$ python3 -q
>>> import numpy as np
>>> np.set_printoptions(suppress=True, linewidth=140)
>>> rd = lambda a: np.round(a, 3) + 0
>>> f = np.array([0, 3, 2, 1, 1, 1, 2, 0]) + 0.5
>>> A = np.eye(8) - 2 * np.outer(f, f) / (f @ f)
>>> rd(A)
array([[ 0.984, -0.109, -0.078, -0.047, -0.047, -0.047, -0.078, -0.016],
       [-0.109,  0.234, -0.547, -0.328, -0.328, -0.328, -0.547, -0.109],
       [-0.078, -0.547,  0.609, -0.234, -0.234, -0.234, -0.391, -0.078],
       [-0.047, -0.328, -0.234,  0.859, -0.141, -0.141, -0.234, -0.047],
       [-0.047, -0.328, -0.234, -0.141,  0.859, -0.141, -0.234, -0.047],
       [-0.047, -0.328, -0.234, -0.141, -0.141,  0.859, -0.234, -0.047],
       [-0.078, -0.547, -0.391, -0.234, -0.234, -0.234,  0.609, -0.078],
       [-0.016, -0.109, -0.078, -0.047, -0.047, -0.047, -0.078,  0.984]])
>>> f = np.array([2, 0])
>>> rd(np.array([np.convolve(row, f, "same") for row in A]))
array([[ 1.969, -0.219, -0.156, -0.094, -0.094, -0.094, -0.156, -0.031],
       [-0.219,  0.469, -1.094, -0.656, -0.656, -0.656, -1.094, -0.219],
       [-0.156, -1.094,  1.219, -0.469, -0.469, -0.469, -0.781, -0.156],
       [-0.094, -0.656, -0.469,  1.719, -0.281, -0.281, -0.469, -0.094],
       [-0.094, -0.656, -0.469, -0.281,  1.719, -0.281, -0.469, -0.094],
       [-0.094, -0.656, -0.469, -0.281, -0.281,  1.719, -0.469, -0.094],
       [-0.156, -1.094, -0.781, -0.469, -0.469, -0.469,  1.219, -0.156],
       [-0.031, -0.219, -0.156, -0.094, -0.094, -0.094, -0.156,  1.969]])
>>> rd(np.convolve(A[3], f))
array([-0.094, -0.656, -0.469,  1.719, -0.281, -0.281, -0.469, -0.094,  0.   ])
